In [1]: import numpy as np

In [2]: np.set_printoptions(suppress=True, linewidth=100)

In [3]: def rd(a):
   ...:     return np.round(a, 2) + 0
   ...: 

In [4]: mat = np.loadtxt("mat.csv", delimiter=",")

In [5]: print(mat)
[[ 0.  1.  2. -2. -1.  2.  1.  2.  0. -2.  2.  2. -2.  2.  2.]
 [ 1.  0.  1.  2. -2. -1.  2.  1.  2.  0. -2.  2.  2. -2.  2.]
 [ 2.  1.  0.  1.  2. -2. -1.  2.  1.  2.  0. -2.  2.  2. -2.]
 [-2.  2.  1.  0.  1.  2. -2. -1.  2.  1.  2.  0. -2.  2.  2.]
 [-1. -2.  2.  1.  0.  1.  2. -2. -1.  2.  1.  2.  0. -2.  2.]
 [ 2. -1. -2.  2.  1.  0.  1.  2. -2. -1.  2.  1.  2.  0. -2.]
 [ 1.  2. -1. -2.  2.  1.  0.  1.  2. -2. -1.  2.  1.  2.  0.]
 [ 2.  1.  2. -1. -2.  2.  1.  0.  1.  2. -2. -1.  2.  1.  2.]
 [ 0.  2.  1.  2. -1. -2.  2.  1.  0.  1.  2. -2. -1.  2.  1.]
 [-2.  0.  2.  1.  2. -1. -2.  2.  1.  0.  1.  2. -2. -1.  2.]
 [ 2. -2.  0.  2.  1.  2. -1. -2.  2.  1.  0.  1.  2. -2. -1.]
 [ 2.  2. -2.  0.  2.  1.  2. -1. -2.  2.  1.  0.  1.  2. -2.]
 [-2.  2.  2. -2.  0.  2.  1.  2. -1. -2.  2.  1.  0.  1.  2.]
 [ 2. -2.  2.  2. -2.  0.  2.  1.  2. -1. -2.  2.  1.  0.  1.]
 [ 2.  2. -2.  2.  2. -2.  0.  2.  1.  2. -1. -2.  2.  1.  0.]]

In [6]: w, V = np.linalg.eigh(mat)

In [7]: print(np.abs(V[:, -1]).round(6).argmax())
7

In [8]: print(rd(w.sum()), np.trace(mat))
0.0 0.0

In [9]: print(rd(np.linalg.eigvalsh(mat).min()))
-12.05

In [10]: print(np.all(np.linalg.eigvalsh(mat) > 0))
False

In [11]: q, V = np.linalg.qr(mat[:, :5])[0], np.linalg.qr(mat[:, 5:])[0]

In [12]: sigma = np.linalg.svd(q.T @ V, compute_uv=False)

In [13]: print((sigma > 0.9).sum())
4

In [14]: print(rd(np.linalg.norm(q @ q.T - V @ V.T, 2)))
1.0

In [15]: m1 = np.load("data.npy")

In [16]: print(m1)
[[4. 3. 3. 0. 3. 0. 3. 0. 0. 0. 0.]
 [3. 4. 3. 0. 3. 0. 3. 0. 0. 0. 0.]
 [3. 3. 4. 0. 3. 0. 3. 0. 0. 0. 0.]
 [0. 0. 0. 4. 0. 3. 0. 3. 3. 3. 3.]
 [3. 3. 3. 0. 4. 0. 3. 0. 0. 0. 0.]
 [0. 0. 0. 3. 0. 4. 0. 3. 3. 3. 3.]
 [3. 3. 3. 0. 3. 0. 4. 0. 0. 0. 0.]
 [0. 0. 0. 3. 0. 3. 0. 4. 3. 3. 3.]
 [0. 0. 0. 3. 0. 3. 0. 3. 4. 3. 3.]
 [0. 0. 0. 3. 0. 3. 0. 3. 3. 4. 3.]
 [0. 0. 0. 3. 0. 3. 0. 3. 3. 3. 4.]]

In [17]: # symmetric, so the eigenvalues are real

In [18]: print(rd(np.linalg.norm(m1, axis=0)))
[7.21 7.21 7.21 7.81 7.21 7.81 7.21 7.81 7.81 7.81 7.81]

In [19]: print(rd(np.linalg.norm(m1) ** 2 / np.linalg.norm(m1, 2) ** 2))
1.73

In [20]: print(m1[10] @ m1[1])
0.0

In [21]: print(rd(np.linalg.norm(m1, "nuc")))
44.0

In [22]: print(rd(np.linalg.norm(m1, 2) / np.linalg.norm(m1)))
0.76

In [23]: print([round(float(x), 2) for x in np.linalg.svd(m1, compute_uv=False)[:3]])
[19.0, 16.0, 1.0]

In [24]: print(rd(np.abs(np.linalg.svd(m1)[2][-1])))
[0.   0.   0.   0.12 0.   0.   0.   0.78 0.03 0.42 0.45]

In [25]: print(np.linalg.matrix_rank(m1, rtol=0.1))
2

In [26]: other = m1 / np.linalg.norm(m1, axis=1, keepdims=True)

In [27]: G = other @ other.T

In [28]: print(rd(G))
[[1.   0.98 0.98 0.   0.98 0.   0.98 0.   0.   0.   0.  ]
 [0.98 1.   0.98 0.   0.98 0.   0.98 0.   0.   0.   0.  ]
 [0.98 0.98 1.   0.   0.98 0.   0.98 0.   0.   0.   0.  ]
 [0.   0.   0.   1.   0.   0.98 0.   0.98 0.98 0.98 0.98]
 [0.98 0.98 0.98 0.   1.   0.   0.98 0.   0.   0.   0.  ]
 [0.   0.   0.   0.98 0.   1.   0.   0.98 0.98 0.98 0.98]
 [0.98 0.98 0.98 0.   0.98 0.   1.   0.   0.   0.   0.  ]
 [0.   0.   0.   0.98 0.   0.98 0.   1.   0.98 0.98 0.98]
 [0.   0.   0.   0.98 0.   0.98 0.   0.98 1.   0.98 0.98]
 [0.   0.   0.   0.98 0.   0.98 0.   0.98 0.98 1.   0.98]
 [0.   0.   0.   0.98 0.   0.98 0.   0.98 0.98 0.98 1.  ]]

In [29]: print(rd(np.linalg.norm(other, axis=1)))
[1. 1. 1. 1. 1. 1. 1. 1. 1. 1. 1.]

In [30]: print((G - 2 * np.eye(11)).round(6).argmax(axis=1))
[1 0 0 5 0 3 0 3 3 3 3]
